>>> import numpy as np
>>> from numpy import linalg as LA
>>> np.set_printoptions(suppress=True, linewidth=120)
>>> def rnd(a):
...     return np.round(a, 1) + 0
... 
>>> basis = np.array([[0, -2, 0, -1, 2], [0, -1, 0, -1, 2], [-1, 0, 2, 2, -2]])
>>> K = np.repeat(basis, 33 // 3, axis=0)
>>> rng = np.random.default_rng(60)
>>> K = K + 0.3 * rng.normal(size=K.shape)
>>> rnd(K)
array([[-0.3, -2.1,  0.2, -1.4,  1.6],
       [ 0.3, -1.6,  0.5, -1.1,  2.3],
       [ 0.2, -1.9,  0.2, -0.9,  2.5],
       [ 0.2, -2.1,  0.2, -0.7,  1.5],
       [ 0.1, -2. ,  0. , -1.3,  1.6],
       [ 0.4, -1.6,  0.5, -1.2,  1.7],
       [-0.1, -1.8,  0.3, -0.8,  2.1],
       [ 0. , -2.1,  0.2, -1.4,  2.5],
       [-0.1, -2.6,  0.1, -0.9,  2.3],
       [ 0.3, -2.1,  0.3, -1.2,  2.1],
       [-0.4, -2.2,  0. , -1.3,  2.3],
       [ 0.8, -1.1, -0.1, -1.5,  2. ],
       [-0.1, -1. , -0.4, -1.2,  1.9],
       [ 0.5, -1.3,  0.1, -0.9,  1.9],
       [-0.3, -0.8, -0.1, -0.6,  2.5],
       [-0.4, -1. , -0.1, -1.5,  1.7],
       [ 0.2, -0.5,  0.1, -0.6,  2.2],
       [ 0.4, -1.3, -0.4, -0.8,  1.6],
       [-0.4, -1.1,  0.2, -1.1,  2. ],
       [-0.2, -0.4, -0.1, -1. ,  2. ],
       [ 0.5, -0.6,  0.2, -1.2,  2.2],
       [ 0.6, -0.9, -0.4, -0.8,  2. ],
       [-0.9,  0.2,  1.7,  2.3, -1.8],
       [-0.5, -0.3,  1.9,  2.3, -1.8],
       [-1.2,  0.2,  2.1,  1.9, -1.9],
       [-0.4,  0.2,  2.1,  2.4, -2.4],
       [-1.1,  0.1,  2.1,  1.9, -2. ],
       [-1.3, -0.3,  2.2,  2.1, -2.3],
       [-0.9,  0.1,  2.1,  1.8, -2.2],
       [-1.4,  0.2,  2.7,  1.9, -1.6],
       [-1. , -0.1,  2.2,  2.1, -1.3],
       [-1.1,  0.3,  2.1,  1.6, -1.9],
       [-1.1, -0.2,  1.4,  2.4, -1.7]])
>>> cov = np.cov(K, rowvar=False)
>>> rnd(np.polyfit(K[:, 3], K[:, 2], 1))
array([0.6, 0.8])
>>> rnd(np.median(K, axis=0))
array([-0.2, -1. ,  0.2, -0.8,  1.7])
>>> cov.shape
(5, 5)
>>> np.argsort(-K.std(axis=0).round(6), kind="stable")
array([4, 3, 2, 1, 0])
>>> J = np.arange(42).reshape(6, 7) + 2
>>> J
array([[ 2,  3,  4,  5,  6,  7,  8],
       [ 9, 10, 11, 12, 13, 14, 15],
       [16, 17, 18, 19, 20, 21, 22],
       [23, 24, 25, 26, 27, 28, 29],
       [30, 31, 32, 33, 34, 35, 36],
       [37, 38, 39, 40, 41, 42, 43]])
>>> # looks like rank 2
>>> U, sigma, vt = LA.svd(K, full_matrices=False)
>>> rnd(sigma / sigma[0])
array([1. , 0.5, 0.1, 0.1, 0.1])
>>> rnd(U.T @ U)
array([[1., 0., 0., 0., 0.],
       [0., 1., 0., 0., 0.],
       [0., 0., 1., 0., 0.],
       [0., 0., 0., 1., 0.],
       [0., 0., 0., 0., 1.]])
>>> (sigma > 1e-8).sum()
np.int64(5)
>>> rnd(vt @ vt.T)
array([[1., 0., 0., 0., 0.],
       [0., 1., 0., 0., 0.],
       [0., 0., 1., 0., 0.],
       [0., 0., 0., 1., 0.],
       [0., 0., 0., 0., 1.]])
>>> U, sigma, vt = LA.svd(J)
>>> V = vt[:(sigma > 1e-8).sum()]
>>> x0 = J[3] + -3 * J[0] + rng.integers(2) * np.eye(7)[3]
>>> x0
array([17., 15., 13., 11.,  9.,  7.,  5.])
>>> rnd(np.diag(V.T @ V))
array([0.5, 0.3, 0.2, 0.1, 0.2, 0.3, 0.5])
>>> LA.matrix_rank(np.vstack([J, x0]))
np.int64(2)
>>> np.allclose(V.T @ V @ x0, x0)
True
>>> M = np.loadtxt("sample1.csv", delimiter=",")
>>> M
array([[ 6.7, -4.3, -7.1],
       [-4.2,  3.3,  1.5],
       [ 2.9, -1.9, -4.9],
       [-3.6,  2.8,  4. ],
       [-7.5,  2.9, 11.6]])
>>> P = M @ LA.solve(M.T @ M, M.T)
>>> np.allclose(P @ P, P)
True
>>> rnd(LA.eigvalsh(P))
array([0., 0., 1., 1., 1.])
>>> rnd(P @ M[:, 2])
array([-7.1,  1.5, -4.9,  4. , 11.6])
>>> rnd(np.trace(P))
np.float64(3.0)
